% ipython --no-banner

In [1]: import numpy as np

In [2]: import numpy.linalg as la

In [3]: np.set_printoptions(precision=1, suppress=True, linewidth=100)

In [4]: tidy = lambda a: np.round(a, 1) + 0

In [5]: J = np.load("layer15.npy")

In [6]: J
Out[6]: 
array([[ 68, -36, -66],
       [-36,  45,  30],
       [-66,  30,  65]])

In [7]: tidy(la.norm(J, 2) / la.norm(J))
Out[7]: np.float64(1.0)

In [8]: proj = np.triu(np.array([[2, 2, 1], [2, 1, 3], [-3, -1, 0]]), 1) + np.eye(3)

In [9]: B = proj @ J @ la.inv(proj)

In [10]: la.matrix_rank(B)
Out[10]: np.int64(2)

In [11]: np.trace(B), np.trace(J)
Out[11]: (np.float64(178.0), np.int64(178))

In [12]: tidy(la.det(B))
Out[12]: np.float64(0.0)

In [13]: U, sig, VT = la.svd(J)

In [14]: evecs = VT[:(sig > 1e-8).sum()]

In [15]: rng = np.random.default_rng(308627)

In [16]: vec = J[2] + 3 * J[0] + rng.integers(2) * np.eye(3)[1]

In [17]: print(vec)
[ 138.  -78. -133.]

In [18]: print(np.allclose(evecs.T @ evecs @ vec, vec))
True

In [19]: tidy(np.diag(evecs.T @ evecs))
Out[19]: array([0.5, 1. , 0.5])

In [20]: u, r1 = J[0], J[2]

In [21]: u @ u
Out[21]: np.int64(10276)

In [22]: u @ r1
Out[22]: np.int64(-9858)

In [23]: p = (u @ r1) / (u @ u) * u

In [24]: print(la.matrix_rank(np.outer(u, r1)))
1

In [25]: tidy(r1 - p)
Out[25]: array([-0.8, -4.5,  1.7])

In [26]: np.outer(u, r1)
Out[26]: 
array([[-4488,  2040,  4420],
       [ 2376, -1080, -2340],
       [ 4356, -1980, -4290]])

In [27]: blk = np.stack([J, 4 * J, J[::-1]])

In [28]: print(blk.sum(axis=0))
[[ 274 -150 -265]
 [-216  270  180]
 [-262  114  259]]

In [29]: la.matrix_rank(blk.reshape(3, -1))
Out[29]: np.int64(2)

In [30]: blk.shape
Out[30]: (3, 3, 3)

In [31]: feats = np.loadtxt("case15.csv", delimiter=",")

In [32]: print(feats)
[[ 0.9 -0.5 -0.6]
 [-0.6  0.9 -0.6]
 [ 0.2 -0.1 -0.9]
 [-2.  -0.9 -1.7]
 [ 3.2  2.   2. ]
 [-0.5 -2.4 -1.1]
 [-2.5  1.   0.4]
 [-0.5  0.6  5.6]
 [-0.1 -1.1  3.1]
 [ 3.5  3.6  0.7]
 [ 0.7  1.2  2.5]
 [-1.3  1.   4. ]
 [-1.5  1.  -0.4]]

In [33]: D = la.norm(feats[:, None] - feats[None], axis=-1)

In [34]: tidy(D[9])
Out[34]: array([5. , 5.1, 5.2, 7.5, 2.1, 7.4, 6.5, 7. , 6.4, 0. , 4.1, 6.4, 5.7])

In [35]: la.matrix_rank(D ** 2)
Out[35]: np.int64(5)

In [36]: D.shape
Out[36]: (13, 13)

In [37]: D[9].round(6).argsort(kind="stable")[:4]
Out[37]: array([ 9,  4, 10,  0])

In [38]: vec = np.array([6, 0, 1])

In [39]: rhs = feats @ vec

In [40]: tidy(la.pinv(feats) @ feats)
Out[40]: 
array([[1., 0., 0.],
       [0., 1., 0.],
       [0., 0., 1.]])

In [41]: rhs = rhs + 0.3 * rng.normal(size=13)

In [42]: tidy(rhs)
Out[42]: array([  4.6,  -3.8,   0. , -13.3,  20.8,  -3.9, -14.5,   2.2,   2.2,  21.9,   6.3,  -3.8,  -9.1])

In [43]: coef, *_ = la.lstsq(feats, rhs)

In [44]: tidy(feats.T @ (rhs - feats @ coef))
Out[44]: array([0., 0., 0.])

In [45]: tidy(la.norm(rhs - feats @ coef))
Out[45]: np.float64(0.7)

In [46]: tidy(coef)
Out[46]: array([5.9, 0.1, 0.9])

In [47]: B = np.array([[2, -1, -3, 1], [0, 2, -3, 1], [2, 0, 1, -1], [-2, 2, 2, -2]])

In [48]: m1 = np.tril(B)

In [49]: m1
Out[49]: 
array([[ 2,  0,  0,  0],
       [ 0,  2,  0,  0],
       [ 2,  0,  1,  0],
       [-2,  2,  2, -2]])

In [50]: # triangular

In [51]: m1[3] @ m1[2]
Out[51]: np.int64(-2)

In [52]: print(tidy(la.norm(m1, 1)), tidy(la.norm(m1, np.inf)))
6.0 8.0

In [53]: tidy(la.norm(m1, axis=1))
Out[53]: array([2. , 2. , 2.2, 4. ])
